$ ipython --no-banner

In [1]: import numpy as np

In [2]: from numpy import linalg as LA

In [3]: np.set_printoptions(precision=1, suppress=True, linewidth=120, floatmode="fixed")

In [4]: def rd(a):
   ...:     return np.round(a, 1) + 0
   ...: 

In [5]: J = np.loadtxt("mat.csv", delimiter=",")

In [6]: rd(J)
Out[6]: 
array([[ 1.5, -2.3, -0.6, -5.3,  0.5,  0.9,  1.0,  1.5,  1.8, -1.1, -5.3,  2.6, -3.9, -0.2, -2.3],
       [ 7.4, -0.9,  0.3, -0.8,  0.2, -3.4,  3.4, -1.0,  0.7, -0.5, -3.3, -0.6,  1.1, -0.9, -2.3],
       [-1.7,  2.3,  0.6,  5.2, -0.5, -0.8, -1.1, -1.4, -1.8,  1.1,  5.4, -2.6,  3.8,  0.2,  2.3],
       [ 4.0,  1.6,  0.8,  4.6, -0.3, -3.4,  1.5, -2.2, -1.2,  0.8,  2.8, -3.0,  4.7, -0.5,  0.5],
       [ 6.7, -1.5,  0.0, -2.4,  0.3, -2.6,  3.2, -0.4,  1.2, -0.8, -4.5,  0.4, -0.3, -0.8, -2.6],
       [-7.2,  1.2, -0.2,  1.5, -0.2,  3.1, -3.3,  0.7, -1.0,  0.6,  3.9,  0.1, -0.5,  0.9,  2.5],
       [ 7.5, -0.4,  0.5,  0.5,  0.1, -3.9,  3.4, -1.5,  0.3, -0.2, -2.1, -1.2,  2.2, -0.9, -1.9],
       [ 3.9,  1.6,  0.8,  4.6, -0.3, -3.4,  1.5, -2.2, -1.3,  0.8,  2.9, -3.0,  4.7, -0.5,  0.6],
       [-1.2,  2.3,  0.7,  5.3, -0.5, -1.0, -0.9, -1.5, -1.8,  1.1,  5.3, -2.7,  4.0,  0.1,  2.2],
       [ 7.4, -0.8,  0.3, -0.6,  0.2, -3.5,  3.4, -1.1,  0.7, -0.4, -3.1, -0.7,  1.3, -0.9, -2.2],
       [-1.1,  2.3,  0.7,  5.3, -0.5, -1.1, -0.8, -1.6, -1.8,  1.1,  5.2, -2.7,  4.0,  0.1,  2.2],
       [-3.8, -1.6, -0.8, -4.6,  0.3,  3.3, -1.4,  2.2,  1.3, -0.8, -2.9,  3.0, -4.7,  0.5, -0.6],
       [ 7.1, -1.3,  0.1, -1.7,  0.3, -3.0,  3.3, -0.7,  1.0, -0.6, -4.0,  0.0,  0.3, -0.8, -2.5],
       [-6.7, -0.4, -0.7, -2.4,  0.1,  4.1, -2.9,  2.0,  0.3, -0.2,  0.1,  2.2, -3.5,  0.8,  1.0],
       [-5.8,  1.9,  0.2,  3.4, -0.4,  1.8, -2.8, -0.1, -1.5,  0.9,  5.1, -1.0,  1.4,  0.7,  2.8],
       [-7.5,  0.7, -0.4,  0.2, -0.1,  3.7, -3.4,  1.2, -0.6,  0.3,  2.7,  0.9, -1.6,  0.9,  2.1],
       [-2.6,  2.3,  0.6,  5.0, -0.5, -0.3, -1.5, -1.2, -1.8,  1.1,  5.5, -2.4,  3.5,  0.3,  2.5],
       [-1.0,  2.3,  0.7,  5.3, -0.5, -1.1, -0.8, -1.6, -1.8,  1.1,  5.2, -2.7,  4.1,  0.1,  2.1],
       [ 5.1, -2.0, -0.3, -3.9,  0.4, -1.4,  2.6,  0.4,  1.6, -1.0, -5.3,  1.4, -1.9, -0.6, -2.8],
       [-7.3,  1.1, -0.2,  1.2, -0.2,  3.2, -3.4,  0.9, -0.9,  0.6,  3.6,  0.3, -0.7,  0.9,  2.4],
       [-5.8, -0.9, -0.8, -3.4,  0.2,  4.0, -2.4,  2.1,  0.7, -0.5, -1.1,  2.6, -4.2,  0.7,  0.4],
       [ 2.5, -2.3, -0.6, -5.1,  0.5,  0.3,  1.4,  1.2,  1.8, -1.1, -5.5,  2.4, -3.5, -0.3, -2.5],
       [-5.3, -1.1, -0.8, -3.9,  0.2,  3.8, -2.1,  2.2,  0.9, -0.6, -1.7,  2.8, -4.4,  0.6,  0.1],
       [ 4.3,  1.5,  0.8,  4.4, -0.3, -3.5,  1.7, -2.2, -1.2,  0.7,  2.6, -2.9,  4.6, -0.5,  0.4],
       [ 5.9, -1.8, -0.1, -3.3,  0.4, -2.0,  2.9,  0.0,  1.5, -0.9, -5.0,  1.0, -1.2, -0.7, -2.8],
       [-6.5,  1.6,  0.0,  2.7, -0.3,  2.4, -3.1,  0.2, -1.3,  0.8,  4.7, -0.6,  0.6,  0.8,  2.7],
       [ 7.3, -1.1,  0.2, -1.3,  0.2, -3.2,  3.4, -0.8,  0.9, -0.6, -3.7, -0.3,  0.7, -0.9, -2.4]])

In [7]: np.abs(np.diag(LA.qr(J)[1])) > 1e-9
Out[7]: array([ True,  True, False, False, False, False, False, False, False, False, False, False, False, False, False])

In [8]: rd(np.trace(LA.pinv(J) @ J))
Out[8]: np.float64(2.0)

In [9]: np.unique(J.round(6), axis=0).shape
Out[9]: (27, 15)

In [10]: U, sv, Vt = LA.svd(J)

In [11]: np.argmax(sv[:-1] / (sv[1:] + 1e-6)) + 1
Out[11]: np.int64(2)

In [12]: A2 = U[:, :2] @ np.diag(sv[:2]) @ Vt[:2]

In [13]: rd(np.abs(J - A2).max())
Out[13]: np.float64(0.0)

In [14]: LA.matrix_rank(A2)
Out[14]: np.int64(2)
